$ python3 -q
>>> import numpy as np
>>> np.set_printoptions(precision=2, suppress=True, linewidth=140, legacy="1.25")
>>> F = np.array([[-43, 1, 2, 2], [1, 30, 1, 1], [1, 0, 46, 1], [2, 2, 2, 17]])
>>> F
array([[-43,   1,   2,   2],
       [  1,  30,   1,   1],
       [  1,   0,  46,   1],
       [  2,   2,   2,  17]])
>>> rng = np.random.default_rng(71100)
>>> B = F + rng.integers(-2, 3, (4, 3)) @ rng.integers(-2, 3, (3, 4))
>>> B
array([[-53,   5,   1,   4],
       [  9,  27,   3,   1],
       [  5,  -3,  44,  -2],
       [  4,   3,   5,  19]])
>>> B - F
array([[-10,   4,  -1,   2],
       [  8,  -3,   2,   0],
       [  4,  -3,  -2,  -3],
       [  2,   1,   3,   2]])
>>> np.linalg.matrix_rank(B - F, tol=1e-8)
3
>>> np.round(np.linalg.svd(B - F, compute_uv=False), 2) + 0
array([14.9 ,  5.62,  0.62,  0.  ])
>>> w, vecs = np.linalg.eig(F)
>>> np.sort(np.linalg.eigvals(F @ F))
array([ 283.58,  909.61, 1857.59, 2125.21])
>>> w
array([-43.1 ,  46.1 ,  16.84,  30.16])
>>> np.round(F @ vecs[:, 0] - w[0] * vecs[:, 0], 2) + 0
array([0., 0., 0., 0.])
>>> u = np.array([1, 2, 3]) + 0.5
>>> mat = np.outer(u, u) / (u @ u)
>>> mat
array([[0.11, 0.18, 0.25],
       [0.18, 0.3 , 0.42],
       [0.25, 0.42, 0.59]])
>>> # a projection of rank 1
>>> labels = rng.permutation(3)
>>> labels
array([1, 0, 2])
>>> B = mat[labels][:, labels]
>>> np.round(np.sort(np.abs(np.linalg.eigvals(B))), 2) + 0
array([0., 0., 1.])
>>> def softmax(z):
...     e = np.exp(z - z.max(axis=-1, keepdims=True))
...     return e / e.sum(axis=-1, keepdims=True)
... 
>>> softmax(mat[0])
array([0.31, 0.33, 0.36])
>>> scores = mat @ mat.T / np.sqrt(3)
>>> softmax(scores)[0] @ mat
array([0.18, 0.3 , 0.43])
>>> softmax(scores)
array([[0.32, 0.33, 0.35],
       [0.31, 0.33, 0.36],
       [0.3 , 0.33, 0.37]])
>>> softmax(scores + np.triu(np.full(scores.shape, -np.inf), 1))
array([[1.  , 0.  , 0.  ],
       [0.48, 0.52, 0.  ],
       [0.3 , 0.33, 0.37]])
>>> feats = np.array([[-0.7, 1.4, 0.2, -0.8],
...     [-0.5, 0.3, 1.1, 1.0],
...     [-1.5, 0.3, -0.4, 0.4]])
>>> feats
array([[-0.7,  1.4,  0.2, -0.8],
       [-0.5,  0.3,  1.1,  1. ],
       [-1.5,  0.3, -0.4,  0.4]])
>>> u = np.array([1, -1, -1])
>>> np.convolve(feats[0], u)
array([-0.7,  2.1, -0.5, -2.4,  0.6,  0.8])
>>> np.array([np.convolve(row, u, "same") for row in feats])
array([[ 2.1, -0.5, -2.4,  0.6],
       [ 0.8,  1.3, -0.4, -2.1],
       [ 1.8,  0.8,  0.5,  0. ]])
>>> B = np.array([[0, -1], [1, 0], [1, 0], [-2, 0]])
>>> np.einsum("ik,kj->ji", feats, B)
array([[ 3.2, -0.6, -0.9],
       [ 0.7,  0.5,  1.5]])
>>> np.vstack([feats, B.T]).shape
(5, 4)
>>> np.linalg.matrix_rank(feats @ B)
2
>>> np.einsum("ij->j", feats)
array([-2.7,  2. ,  0.9,  0.6])
>>> np.einsum("ik,kj->ij", feats, B)
array([[ 3.2,  0.7],
       [-0.6,  0.5],
       [-0.9,  1.5]])
>>> np.linalg.matrix_rank(np.vstack([feats, B.T]))
4
>>> np.einsum("ij,ij->i", feats, feats)
array([3.13, 2.55, 2.66])
>>> softmax(feats).sum(axis=1)
array([1., 1., 1.])
>>> softmax(feats[0] + 4)
array([0.08, 0.65, 0.2 , 0.07])
>>> scores = feats @ feats.T / np.sqrt(4)
>>> softmax(scores + np.triu(np.full(scores.shape, -np.inf), 1))
array([[1.  , 0.  , 0.  ],
       [0.24, 0.76, 0.  ],
       [0.24, 0.21, 0.54]])
>>> softmax(scores)
array([[0.63, 0.14, 0.22],
       [0.18, 0.58, 0.24],
       [0.24, 0.21, 0.54]])
>>> softmax(scores).round(6).argmax(axis=1)
array([0, 1, 2])
>>> W = np.array([[3, 1], [-2, 1], [1, 2], [1, 3]])
>>> c = np.array([7, -8])
>>> hid = np.maximum(feats @ W + c, 0)
>>> (hid > 0).astype(int)
array([[1, 0],
       [1, 0],
       [1, 0]])
>>> np.linalg.matrix_rank(hid)
1
>>> C = np.array([[-5, -6], [9, -9]])
>>> (hid @ C).round(6).argmax(axis=1)
array([0, 0, 0])
>>> W @ C
array([[ -6, -27],
       [ 19,   3],
       [ 13, -24],
       [ 22, -33]])
>>> x0 = np.array([9, 9, 3, 4])
>>> feats @ np.eye(4)[1]
array([1.4, 0.3, 0.3])
>>> np.einsum("ij,j->i", feats, x0)
array([  3.7,   5.5, -10.4])
>>> feats @ (2 * x0)
array([  7.4,  11. , -20.8])
>>> np.sign((feats @ x0).round(6))
array([ 1.,  1., -1.])
